$ python3 -q
>>> import numpy as np
>>> np.set_printoptions(suppress=True, linewidth=100)
>>> K = np.array([[3, 4, 5, 6, 7],
...     [8, 9, 10, 11, 12],
...     [13, 14, 15, 16, 17],
...     [18, 19, 20, 21, 22],
...     [23, 24, 25, 26, 27],
...     [28, 29, 30, 31, 32]])
>>> # null space of dimension 3
>>> Uu, sv, Vh = np.linalg.svd(K)
>>> V = Vh[:(sv > 1e-8).sum()]
>>> rng = np.random.default_rng(4747)
>>> x0 = K[2] + -2 * K[5] + rng.integers(2) * np.eye(5)[0]
>>> x0
array([-43., -44., -45., -46., -47.])
>>> np.linalg.matrix_rank(np.vstack([K, x0]))
np.int64(2)
>>> np.round(V.T @ V, 2) + 0
array([[ 0.6,  0.4,  0.2,  0. , -0.2],
       [ 0.4,  0.3,  0.2,  0.1,  0. ],
       [ 0.2,  0.2,  0.2,  0.2,  0.2],
       [ 0. ,  0.1,  0.2,  0.3,  0.4],
       [-0.2,  0. ,  0.2,  0.4,  0.6]])
>>> np.allclose(V.T @ V @ x0, x0)
True
>>> round(float(np.linalg.norm(x0 - V.T @ V @ x0)), 2)
0.0
>>> B = K + rng.integers(-2, 3, (6, 2)) @ rng.integers(-2, 3, (2, 5))
>>> B
array([[ 1,  2,  5,  4,  8],
       [12, 13, 10, 12, 12],
       [17, 18, 15, 14, 19],
       [18, 19, 20, 27, 18],
       [21, 22, 25, 30, 24],
       [36, 37, 30, 33, 32]])
>>> np.abs(B - K).sum(axis=1)
array([ 7,  9, 12, 10, 11, 18])
>>> B - K
array([[-2, -2,  0, -2,  1],
       [ 4,  4,  0,  1,  0],
       [ 4,  4,  0, -2,  2],
       [ 0,  0,  0,  6, -4],
       [-2, -2,  0,  4, -3],
       [ 8,  8,  0,  2,  0]])
>>> np.linalg.matrix_rank(B - K, tol=1e-8)
np.int64(2)
>>> Uu, sv, Vh = np.linalg.svd(B)
>>> V = Vh[:(sv > 1e-8).sum()]
>>> x0 = B[0] + 4 * B[1] + rng.integers(2) * np.eye(5)[2]
>>> x0
array([49., 54., 45., 52., 56.])
>>> np.linalg.matrix_rank(np.vstack([B, x0]))
np.int64(4)
>>> np.allclose(V.T @ V @ x0, x0)
True
>>> np.round(np.diag(V.T @ V), 2)
array([0.61, 0.57, 0.89, 0.98, 0.95])
>>> Uu, sv, Vh = np.linalg.svd(K)
>>> np.argmax(sv[:-1] / (sv[1:] + 1e-6)) + 1
np.int64(2)
>>> B = Uu[:, :2] @ np.diag(sv[:2]) @ Vh[:2]
>>> np.linalg.matrix_rank(B)
np.int64(2)
>>> round(np.linalg.norm(K - B) / np.linalg.norm(K), 2)
np.float64(0.0)
>>> rk = np.linalg.matrix_rank(K)
>>> rk
np.int64(2)
>>> ns = np.linalg.svd(K)[2][rk:].T
>>> np.round(K @ ns, 2) + 0
array([[0., 0., 0.],
       [0., 0., 0.],
       [0., 0., 0.],
       [0., 0., 0.],
       [0., 0., 0.],
       [0., 0., 0.]])
>>> ns.shape
(5, 3)
>>> np.allclose(K @ ns, 0)
True
>>> data = np.array([[0, 0, 0, 1, 0],
...     [0, 0, 1, 0, 0],
...     [0, 0, 0, 0, 1],
...     [1, 0, 0, 0, 0],
...     [0, 1, 0, 0, 0]])
>>> # 2 groups of indices that never mix
>>> Q = data.astype(float).copy()
>>> for j in range(5):
...     Q[:, j] -= Q[:, :j] @ (Q[:, :j].T @ Q[:, j])
...     Q[:, j] /= np.linalg.norm(Q[:, j])
... 
>>> Q.T @ Q
array([[1., 0., 0., 0., 0.],
       [0., 1., 0., 0., 0.],
       [0., 0., 1., 0., 0.],
       [0., 0., 0., 1., 0.],
       [0., 0., 0., 0., 1.]])
>>> Q
array([[0., 0., 0., 1., 0.],
       [0., 0., 1., 0., 0.],
       [0., 0., 0., 0., 1.],
       [1., 0., 0., 0., 0.],
       [0., 1., 0., 0., 0.]])
>>> arr = np.load("arr.npy")
>>> arr
array([[ 0.4, -1. ,  1.9,  1.1, -0.6,  0.9],
       [-1.3, -1. , -1. ,  0.5,  1.8, -0.5],
       [-0.9, -0.4, -0.2, -1.4, -0.6,  0.5],
       [ 0.3, -0.1,  1.2,  0.4, -0.4,  0.2],
       [ 1. , -0.3, -0.9, -0.3,  0.2, -0.3],
       [-1.2,  0.7,  1.6,  0.1, -0.8,  0.1]])
>>> B = np.linalg.inv(arr)
>>> np.round(np.linalg.slogdet(arr)[0], 2)
np.float64(1.0)
>>> (np.abs(B) > 1e-9).astype(int)
array([[1, 1, 1, 1, 1, 1],
       [1, 1, 1, 1, 1, 1],
       [1, 1, 1, 1, 1, 1],
       [1, 1, 1, 1, 1, 1],
       [1, 1, 1, 1, 1, 1],
       [1, 1, 1, 1, 1, 1]])
>>> np.round(np.linalg.inv(B), 2)
array([[ 0.4, -1. ,  1.9,  1.1, -0.6,  0.9],
       [-1.3, -1. , -1. ,  0.5,  1.8, -0.5],
       [-0.9, -0.4, -0.2, -1.4, -0.6,  0.5],
       [ 0.3, -0.1,  1.2,  0.4, -0.4,  0.2],
       [ 1. , -0.3, -0.9, -0.3,  0.2, -0.3],
       [-1.2,  0.7,  1.6,  0.1, -0.8,  0.1]])
>>> x0 = np.array([-1, -1, -2, -3, -2, 1])
>>> rhs = arr @ x0
>>> coef, lr = np.zeros(6), 1 / np.linalg.norm(arr, 2) ** 2
>>> for i in range(150):
...     coef -= lr * arr.T @ (arr @ coef - rhs)
...     if i % 50 == 0: print(i, round(np.linalg.norm(arr @ coef - rhs), 2))
... 
0 5.71
50 0.14
100 0.11
>>> coef.round(2)
array([-0.84, -0.84, -1.69, -3.35, -1.47,  1.21])
>>> round(np.linalg.cond(arr), 2)
np.float64(31.86)
>>> J = np.load("m.npy")
>>> J
array([[-0.36, -1.72, -0.42],
       [ 0.41, -1.12,  0.32],
       [-2.26, -4.19, -0.04],
       [-1.42, -1.36, -0.42],
       [-0.3 ,  4.33,  0.66],
       [ 2.55,  4.65, -2.61],
       [-0.17, -4.68, -0.73],
       [ 0.75,  1.26, -0.31],
       [ 0.98, -2.53, -0.18],
       [ 0.12, -1.23, -0.1 ],
       [-0.57,  2.93, -1.06],
       [ 2.37, -0.26,  0.41],
       [-0.99, -0.55,  1.08],
       [ 0.53,  3.99, -0.57],
       [-1.58,  0.07,  0.69],
       [-0.73,  1.77,  0.03],
       [-1.51,  0.1 ,  0.42],
       [ 2.45, -4.02,  1.21],
       [-2.73,  0.24,  1.49],
       [-0.93, -3.32, -0.35],
       [ 2.61,  3.61,  0.89],
       [-0.08, -2.19,  0.19]])
>>> Q, Rm = np.linalg.qr(J)
>>> np.trace(Q @ Q.T)
np.float64(3.0)
>>> np.round(np.abs(np.diag(Rm)), 2)
array([ 7.02, 12.59,  3.9 ])
>>> Rm.round(2)
array([[ 7.02,  3.17, -0.88],
       [ 0.  , 12.59, -0.66],
       [ 0.  ,  0.  ,  3.9 ]])
>>> np.allclose(Rm.T @ Rm, J.T @ J)
True
>>> np.round(Q @ Rm, 2)
array([[-0.36, -1.72, -0.42],
       [ 0.41, -1.12,  0.32],
       [-2.26, -4.19, -0.04],
       [-1.42, -1.36, -0.42],
       [-0.3 ,  4.33,  0.66],
       [ 2.55,  4.65, -2.61],
       [-0.17, -4.68, -0.73],
       [ 0.75,  1.26, -0.31],
       [ 0.98, -2.53, -0.18],
       [ 0.12, -1.23, -0.1 ],
       [-0.57,  2.93, -1.06],
       [ 2.37, -0.26,  0.41],
       [-0.99, -0.55,  1.08],
       [ 0.53,  3.99, -0.57],
       [-1.58,  0.07,  0.69],
       [-0.73,  1.77,  0.03],
       [-1.51,  0.1 ,  0.42],
       [ 2.45, -4.02,  1.21],
       [-2.73,  0.24,  1.49],
       [-0.93, -3.32, -0.35],
       [ 2.61,  3.61,  0.89],
       [-0.08, -2.19,  0.19]])
>>> round(float(abs(Rm[0, 0])), 2), np.round(np.linalg.norm(J[:, 0]), 2)
(7.02, np.float64(7.02))
>>> np.round(Q.T @ Q, 2) + 0
array([[1., 0., 0.],
       [0., 1., 0.],
       [0., 0., 1.]])
>>> x0 = np.array([-4, -1, -5])
>>> np.sign((J @ x0).round(6))
array([ 1., -1.,  1.,  1., -1., -1.,  1., -1., -1.,  1.,  1., -1., -1., -1.,  1.,  1.,  1., -1.,
        1.,  1., -1.,  1.])
>>> np.linalg.norm(J @ x0) <= np.linalg.norm(J, 2) * np.linalg.norm(x0) + 1e-9
np.True_
>>> Q, Rm = np.linalg.qr(arr)
>>> round(abs(Rm[0, 0]), 2), np.round(np.linalg.norm(arr[:, 0]), 2)
(np.float64(2.28), np.float64(2.28))
>>> np.round(Q.T @ Q, 2) + 0
array([[1., 0., 0., 0., 0., 0.],
       [0., 1., 0., 0., 0., 0.],
       [0., 0., 1., 0., 0., 0.],
       [0., 0., 0., 1., 0., 0.],
       [0., 0., 0., 0., 1., 0.],
       [0., 0., 0., 0., 0., 1.]])
>>> E = np.load("data.npy")
>>> E
array([[0, 0, 0, 0, 0],
       [0, 0, 0, 0, 0],
       [0, 0, 0, 0, 1],
       [0, 0, 0, 0, 0],
       [0, 0, 1, 0, 0]])
>>> np.round(E @ np.linalg.pinv(E) @ E, 2)
array([[0., 0., 0., 0., 0.],
       [0., 0., 0., 0., 0.],
       [0., 0., 0., 0., 1.],
       [0., 0., 0., 0., 0.],
       [0., 0., 1., 0., 0.]])
>>> round(float(np.trace(np.linalg.pinv(E) @ E)), 2)
2.0
>>> np.linalg.matrix_rank(E, rtol=0.1)
np.int64(2)
>>> np.linalg.cond(E) > 100
np.True_
>>> C2 = E.T @ E
>>> np.trace(C2), (E ** 2).sum()
(np.int64(2), np.int64(2))
>>> np.round(np.linalg.eigvalsh(C2)[::-1], 2)
array([1., 1., 0., 0., 0.])
>>> C2
array([[0, 0, 0, 0, 0],
       [0, 0, 0, 0, 0],
       [0, 0, 1, 0, 0],
       [0, 0, 0, 0, 0],
       [0, 0, 0, 0, 1]])
>>> W0 = np.load("w.npy")
>>> W0
array([[ 2.,  5.,  7.,  6.,  9.,  7.],
       [ 6.,  6.,  3.,  9.,  9.,  2.],
       [ 5.,  7.,  3.,  4.,  6., -2.],
       [ 5.,  5.,  3.,  3.,  0.,  0.],
       [ 0.,  0.,  7.,  0.,  4., -3.],
       [ 0.,  0.,  0.,  0.,  0.,  3.]])
>>> np.linalg.rank(W0)
Traceback (most recent call last):
  File "<python-input-82>", line 1, in <module>
    np.linalg.rank(W0)
    ^^^^^^^^^^^^^^
AttributeError: module 'numpy.linalg' has no attribute 'rank'
>>> round(np.linalg.norm(W0), 2)
np.float64(27.95)
>>> np.round(W0.mean(axis=0), 2)
array([3.  , 3.83, 3.83, 3.67, 4.67, 1.17])
>>> W0 - W0[0]
array([[  0.,   0.,   0.,   0.,   0.,   0.],
       [  4.,   1.,  -4.,   3.,   0.,  -5.],
       [  3.,   2.,  -4.,  -2.,  -3.,  -9.],
       [  3.,   0.,  -4.,  -3.,  -9.,  -7.],
       [ -2.,  -5.,   0.,  -6.,  -5., -10.],
       [ -2.,  -5.,  -7.,  -6.,  -9.,  -4.]])
>>> np.diff(W0, axis=0)
array([[ 4.,  1., -4.,  3.,  0., -5.],
       [-1.,  1.,  0., -5., -3., -4.],
       [ 0., -2.,  0., -1., -6.,  2.],
       [-5., -5.,  4., -3.,  4., -3.],
       [ 0.,  0., -7.,  0., -4.,  6.]])
>>> B = np.linalg.invert(W0)
Traceback (most recent call last):
  File "<python-input-87>", line 1, in <module>
    B = np.linalg.invert(W0)
        ^^^^^^^^^^^^^^^^
AttributeError: module 'numpy.linalg' has no attribute 'invert'
>>> B = np.linalg.inv(W0)
>>> np.round(np.linalg.det(W0) * B, 2)
array([[  3987.,  -2247.,   -864.,    -81.,  -2619., -11000.],
       [ -2421.,   2427.,  -1485.,   -459.,   2214.,   5255.],
       [  -648.,    396.,    972.,  -1188.,   -891.,   1005.],
       [ -1962.,   -696.,   2943.,  -1323.,   1566.,   8570.],
       [  1134.,   -693.,  -1701.,   2079.,   -999.,  -4317.],
       [    -0.,     -0.,     -0.,     -0.,     -0.,  -3411.]])
>>> round(np.linalg.slogdet(W0)[0], 2)
np.float64(-1.0)
>>> B.round(2)
array([[-0.39,  0.22,  0.08,  0.01,  0.26,  1.07],
       [ 0.24, -0.24,  0.15,  0.04, -0.22, -0.51],
       [ 0.06, -0.04, -0.09,  0.12,  0.09, -0.1 ],
       [ 0.19,  0.07, -0.29,  0.13, -0.15, -0.84],
       [-0.11,  0.07,  0.17, -0.2 ,  0.1 ,  0.42],
       [ 0.  ,  0.  ,  0.  ,  0.  ,  0.  ,  0.33]])
>>> np.allclose(B, W0.T)
False
